In [1]: import numpy as np

In [2]: from numpy import linalg as LA

In [3]: np.set_printoptions(precision=2, suppress=True, linewidth=160, legacy="1.25")

In [4]: def rnd(a):
   ...:     return np.round(a, 2) + 0
   ...: 

In [5]: q, _ = LA.qr(np.array([[-1.1], [-0.1], [0.6], [-2.9], [-0.6], [0.6], [0.9], [-1.1], [0.6]]))

In [6]: m1 = q @ q.T

In [7]: rnd(m1)
Out[7]: 
array([[ 0.09,  0.01, -0.05,  0.24,  0.05, -0.05, -0.08,  0.09, -0.05],
       [ 0.01,  0.  ,  0.  ,  0.02,  0.  ,  0.  , -0.01,  0.01,  0.  ],
       [-0.05,  0.  ,  0.03, -0.13, -0.03,  0.03,  0.04, -0.05,  0.03],
       [ 0.24,  0.02, -0.13,  0.64,  0.13, -0.13, -0.2 ,  0.24, -0.13],
       [ 0.05,  0.  , -0.03,  0.13,  0.03, -0.03, -0.04,  0.05, -0.03],
       [-0.05,  0.  ,  0.03, -0.13, -0.03,  0.03,  0.04, -0.05,  0.03],
       [-0.08, -0.01,  0.04, -0.2 , -0.04,  0.04,  0.06, -0.08,  0.04],
       [ 0.09,  0.01, -0.05,  0.24,  0.05, -0.05, -0.08,  0.09, -0.05],
       [-0.05,  0.  ,  0.03, -0.13, -0.03,  0.03,  0.04, -0.05,  0.03]])

In [8]: # rows and columns are dependent

In [9]: U, s, vt = LA.svd(m1)

In [10]: evecs = vt[:(s > 1e-8).sum()]

In [11]: rng = np.random.default_rng(2842)

In [12]: vec = m1[7] + -2 * m1[1] + rng.integers(2) * np.eye(9)[7]

In [13]: rnd(vec)
Out[13]: array([ 0.08,  0.01, -0.04,  0.2 ,  0.04, -0.04, -0.06,  0.08, -0.04])

In [14]: rnd(np.diag(evecs.T @ evecs))
Out[14]: array([0.09, 0.  , 0.03, 0.64, 0.03, 0.03, 0.06, 0.09, 0.03])

In [15]: rnd(evecs.T @ evecs)
Out[15]: 
array([[ 0.09,  0.01, -0.05,  0.24,  0.05, -0.05, -0.08,  0.09, -0.05],
       [ 0.01,  0.  ,  0.  ,  0.02,  0.  ,  0.  , -0.01,  0.01,  0.  ],
       [-0.05,  0.  ,  0.03, -0.13, -0.03,  0.03,  0.04, -0.05,  0.03],
       [ 0.24,  0.02, -0.13,  0.64,  0.13, -0.13, -0.2 ,  0.24, -0.13],
       [ 0.05,  0.  , -0.03,  0.13,  0.03, -0.03, -0.04,  0.05, -0.03],
       [-0.05,  0.  ,  0.03, -0.13, -0.03,  0.03,  0.04, -0.05,  0.03],
       [-0.08, -0.01,  0.04, -0.2 , -0.04,  0.04,  0.06, -0.08,  0.04],
       [ 0.09,  0.01, -0.05,  0.24,  0.05, -0.05, -0.08,  0.09, -0.05],
       [-0.05,  0.  ,  0.03, -0.13, -0.03,  0.03,  0.04, -0.05,  0.03]])

In [16]: np.allclose(evecs.T @ evecs @ vec, vec)
Out[16]: True

In [17]: LA.matrix_rank(np.vstack([m1, vec]))
Out[17]: 1
